>>> import numpy as np
>>> from numpy import linalg as LA
>>> np.set_printoptions(precision=2, suppress=True, linewidth=120, floatmode="fixed")
>>> M = np.load("test3.npy")
>>> M
array([[ 2.00,  0.00, -3.00, -1.00],
       [-4.00, -2.00,  4.00,  0.00],
       [ 2.00,  0.00, -3.00, -1.00],
       [ 4.00,  0.00, -4.00, -2.00]])
>>> round(LA.norm(M, 2) / LA.norm(M), 2)
np.float64(0.97)
>>> LA.matrix_rank(M, rtol=0.1)
np.int64(2)
>>> Uu, sv, VT = LA.svd(M)
>>> np.argmax(sv[:-1] / (sv[1:] + 1e-6)) + 1
np.int64(3)
>>> sv.round(2) + 0
array([9.72, 2.20, 0.79, 0.00])
>>> A2 = Uu[:, :3] @ np.diag(sv[:3]) @ VT[:3]
>>> LA.matrix_rank(M, rtol=0.05)
np.int64(3)
>>> round(LA.norm(M - A2) / LA.norm(M), 2)
np.float64(0.0)
>>> A2.round(2) + 0
array([[ 2.00,  0.00, -3.00, -1.00],
       [-4.00, -2.00,  4.00,  0.00],
       [ 2.00,  0.00, -3.00, -1.00],
       [ 4.00,  0.00, -4.00, -2.00]])
>>> round(LA.det(M[::-1]), 2)
np.float64(0.0)
>>> np.round(LA.eigvals(M), 2) + 0
array([-2.00, -2.00,  0.00, -1.00])
>>> round(float(LA.det(M.T)), 2)
0.0
>>> np.einsum("ij,ji->", M, M)
np.float64(9.0)
>>> np.round(LA.eigvals(M).sum().real, 2)
np.float64(-5.0)
>>> hat = np.triu(np.array([[0, 0, 2, -1], [0, -1, 3, 2], [-1, -2, 1, -1], [-3, 1, 2, 3]]), 1) + np.eye(4)
>>> A2 = hat @ M @ LA.inv(hat)
>>> LA.matrix_rank(A2)
np.int64(3)
>>> np.round(LA.det(A2), 2)
np.float64(-0.0)
>>> LA.norm(M, axis=1)
array([3.74, 6.00, 3.74, 6.00])
>>> LA.norm(M, axis=1).argmax()
np.int64(1)
>>> round(float(LA.norm(M[0], 1)), 2), round(LA.norm(M[0], np.inf), 2)
(6.0, np.float64(3.0))
>>> np.round(LA.norm(M, "nuc"), 2)
np.float64(12.72)
>>> round(LA.norm(M, 2), 2)
np.float64(9.72)
>>> np.round(LA.norm(M) ** 2 / LA.norm(M, 2) ** 2, 2)
np.float64(1.06)
>>> round(LA.norm(M, 1), 2), np.round(LA.norm(M, np.inf), 2)
(np.float64(14.0), np.float64(10.0))
>>> feats = np.loadtxt("block6.csv", delimiter=",")
>>> feats
array([[ 1.00,  2.00,  3.00,  1.00,  4.00,  2.00,  4.00,  1.00],
       [ 0.00,  1.00,  2.00,  0.00,  3.00,  1.00,  3.00,  0.00],
       [-1.00,  0.00,  1.00, -1.00,  2.00,  0.00,  2.00, -1.00],
       [-1.00,  0.00,  1.00, -1.00,  2.00,  0.00,  2.00, -1.00],
       [ 0.00,  1.00,  2.00,  0.00,  3.00,  1.00,  3.00,  0.00],
       [ 0.00,  1.00,  2.00,  0.00,  3.00,  1.00,  3.00,  0.00],
       [-2.00, -1.00,  0.00, -2.00,  1.00, -1.00,  1.00, -2.00],
       [ 1.00,  2.00,  3.00,  1.00,  4.00,  2.00,  4.00,  1.00],
       [ 2.00,  3.00,  4.00,  2.00,  5.00,  3.00,  5.00,  2.00]])
>>> x = np.array([1, -1, 4, -5, 0, 3, -2, 2])
>>> feats * x
array([[  1.00,  -2.00,  12.00,  -5.00,   0.00,   6.00,  -8.00,   2.00],
       [  0.00,  -1.00,   8.00,  -0.00,   0.00,   3.00,  -6.00,   0.00],
       [ -1.00,  -0.00,   4.00,   5.00,   0.00,   0.00,  -4.00,  -2.00],
       [ -1.00,  -0.00,   4.00,   5.00,   0.00,   0.00,  -4.00,  -2.00],
       [  0.00,  -1.00,   8.00,  -0.00,   0.00,   3.00,  -6.00,   0.00],
       [  0.00,  -1.00,   8.00,  -0.00,   0.00,   3.00,  -6.00,   0.00],
       [ -2.00,   1.00,   0.00,  10.00,   0.00,  -3.00,  -2.00,  -4.00],
       [  1.00,  -2.00,  12.00,  -5.00,   0.00,   6.00,  -8.00,   2.00],
       [  2.00,  -3.00,  16.00, -10.00,   0.00,   9.00, -10.00,   4.00]])
>>> (feats @ x).argmax()
np.int64(8)
>>> np.sign((feats @ x).round(6))
array([1.00, 1.00, 1.00, 1.00, 1.00, 1.00, 0.00, 1.00, 1.00])
>>> np.einsum("ij,j->i", feats, x)
array([6.00, 4.00, 2.00, 2.00, 4.00, 4.00, 0.00, 6.00, 8.00])
>>> (feats * x).sum(axis=1)
array([6.00, 4.00, 2.00, 2.00, 4.00, 4.00, 0.00, 6.00, 8.00])
>>> feats @ np.ones(8)
array([18.00, 10.00,  2.00,  2.00, 10.00, 10.00, -6.00, 18.00, 26.00])
>>> feats @ x
array([6.00, 4.00, 2.00, 2.00, 4.00, 4.00, 0.00, 6.00, 8.00])
>>> f = np.array([1, 2])
>>> np.array([np.convolve(row, f, "same") for row in feats])
array([[ 1.00,  4.00,  7.00,  7.00,  6.00, 10.00,  8.00,  9.00],
       [ 0.00,  1.00,  4.00,  4.00,  3.00,  7.00,  5.00,  6.00],
       [-1.00, -2.00,  1.00,  1.00,  0.00,  4.00,  2.00,  3.00],
       [-1.00, -2.00,  1.00,  1.00,  0.00,  4.00,  2.00,  3.00],
       [ 0.00,  1.00,  4.00,  4.00,  3.00,  7.00,  5.00,  6.00],
       [ 0.00,  1.00,  4.00,  4.00,  3.00,  7.00,  5.00,  6.00],
       [-2.00, -5.00, -2.00, -2.00, -3.00,  1.00, -1.00,  0.00],
       [ 1.00,  4.00,  7.00,  7.00,  6.00, 10.00,  8.00,  9.00],
       [ 2.00,  7.00, 10.00, 10.00,  9.00, 13.00, 11.00, 12.00]])
>>> np.polyval(f, feats[1])
array([2.00, 3.00, 4.00, 2.00, 5.00, 3.00, 5.00, 2.00])
>>> m1 = np.load("arr.npy")
>>> m1
array([[5.00, 2.00, 2.00],
       [5.00, 2.00, 2.00],
       [5.00, 2.00, 2.00],
       [5.00, 2.00, 2.00],
       [5.00, 2.00, 2.00],
       [5.00, 2.00, 2.00],
       [5.00, 2.00, 2.00],
       [5.00, 2.00, 2.00],
       [5.00, 2.00, 2.00],
       [5.00, 2.00, 2.00],
       [5.00, 2.00, 2.00],
       [5.00, 2.00, 2.00],
       [5.00, 2.00, 2.00],
       [5.00, 2.00, 2.00],
       [5.00, 2.00, 2.00],
       [5.00, 2.00, 2.00],
       [5.00, 2.00, 2.00],
       [5.00, 2.00, 2.00],
       [5.00, 2.00, 2.00],
       [5.00, 2.00, 2.00],
       [5.00, 2.00, 2.00],
       [5.00, 2.00, 2.00],
       [5.00, 2.00, 2.00],
       [5.00, 2.00, 2.00],
       [5.00, 2.00, 2.00],
       [5.00, 2.00, 2.00],
       [5.00, 2.00, 2.00],
       [5.00, 2.00, 2.00],
       [5.00, 2.00, 2.00],
       [5.00, 2.00, 2.00],
       [5.00, 2.00, 2.00],
       [5.00, 2.00, 2.00],
       [5.00, 2.00, 2.00],
       [5.00, 2.00, 2.00],
       [5.00, 2.00, 2.00]])
>>> rank = LA.matrix_rank(m1)
>>> rank
np.int64(1)
>>> null = LA.svd(m1)[2][rank:].T
>>> null @ null.T
array([[ 0.24, -0.30, -0.30],
       [-0.30,  0.88, -0.12],
       [-0.30, -0.12,  0.88]])
>>> LA.matrix_rank(m1.T @ m1), LA.matrix_rank(m1 @ m1.T)
(np.int64(1), np.int64(1))
>>> Uu, sv, VT = LA.svd(m1)
>>> V = VT[:(sv > 1e-8).sum()]
>>> rng = np.random.default_rng(80)
>>> x = m1[7] + 5 * m1[32] + rng.integers(2) * np.eye(3)[0]
>>> x
array([31.00, 12.00, 12.00])
>>> np.allclose(V.T @ V @ x, x)
False
>>> round(float(LA.norm(x - V.T @ V @ x)), 2)
0.49
>>> V.T @ V
array([[0.76, 0.30, 0.30],
       [0.30, 0.12, 0.12],
       [0.30, 0.12, 0.12]])
>>> np.diag(V.T @ V)
array([0.76, 0.12, 0.12])
>>> LA.matrix_rank(np.vstack([m1, x]))
np.int64(2)
>>> cent = np.array([[4, 0, 0, 3, 1, 4, 1, 2, 4, 1],
...     [4, 5, 1, 2, 4, 0, 2, 0, 2, 4],
...     [4, 5, 1, 4, 1, 0, 5, 2, 3, 5],
...     [2, 4, 0, 0, 1, 3, 1, 4, 3, 3],
...     [5, 5, 3, 3, 4, 5, 2, 1, 5, 1],
...     [5, 4, 0, 0, 0, 3, 4, 2, 5, 2],
...     [2, 3, 2, 3, 5, 2, 4, 2, 2, 4],
...     [3, 2, 2, 5, 1, 1, 4, 0, 2, 2],
...     [4, 1, 5, 5, 4, 4, 3, 0, 4, 3],
...     [1, 2, 4, 1, 3, 4, 0, 5, 2, 0]])
>>> J = (rng.random((22, 10)) < 0.25) @ cent
>>> J
array([[17, 11,  9, 13, 13, 13,  8,  3, 15,  9],
       [ 1,  2,  4,  1,  3,  4,  0,  5,  2,  0],
       [10, 10,  6,  9,  6,  7,  9,  6, 10, 11],
       [ 2,  3,  2,  3,  5,  2,  4,  2,  2,  4],
       [ 0,  0,  0,  0,  0,  0,  0,  0,  0,  0],
       [ 9,  9,  1,  2,  4,  3,  6,  2,  7,  6],
       [15, 19,  5,  9, 10,  8, 10,  7, 13, 13],
       [10,  7,  8, 12, 10, 11,  9,  9, 10,  7],
       [ 9,  8, 10,  8, 11,  8,  5,  5,  8,  7],
       [10, 10,  6,  7,  9,  7,  6,  4,  9, 10],
       [12, 13,  3,  3,  5, 11,  7,  7, 13,  6],
       [ 9,  4,  0,  3,  1,  7,  5,  4,  9,  3],
       [ 8,  6,  6,  9,  5,  4,  8,  2,  7,  8],
       [14, 16,  5,  6, 10, 13, 11,  9, 15, 10],
       [11,  8,  0,  3,  2, 10,  6,  8, 12,  6],
       [ 3,  2,  2,  5,  1,  1,  4,  0,  2,  2],
       [12, 13,  3,  3,  5, 11,  7,  7, 13,  6],
       [ 3,  2,  2,  5,  1,  1,  4,  0,  2,  2],
       [ 2,  3,  2,  3,  5,  2,  4,  2,  2,  4],
       [ 0,  0,  0,  0,  0,  0,  0,  0,  0,  0],
       [ 2,  4,  0,  0,  1,  3,  1,  4,  3,  3],
       [ 7,  8,  5,  6,  9,  7,  6,  3,  7,  5]])
>>> # row 16 repeats row 10
>>> x = np.array([-8, -9, 5, 6, -6, 0, 5, -4, 4, -1])
>>> h = np.maximum(J @ x, 0)
>>> np.tanh(J @ x)
array([-1.00, -1.00, -1.00, -1.00,  0.00, -1.00, -1.00, -1.00, -1.00, -1.00, -1.00, -1.00, -1.00, -1.00, -1.00,  1.00,
       -1.00,  1.00, -1.00,  0.00, -1.00, -1.00])
>>> J.T @ h
array([108,  72,  72, 180,  36,  36, 144,   0,  72,  72])
>>> np.flatnonzero(h > 1e-9)
array([15, 17])
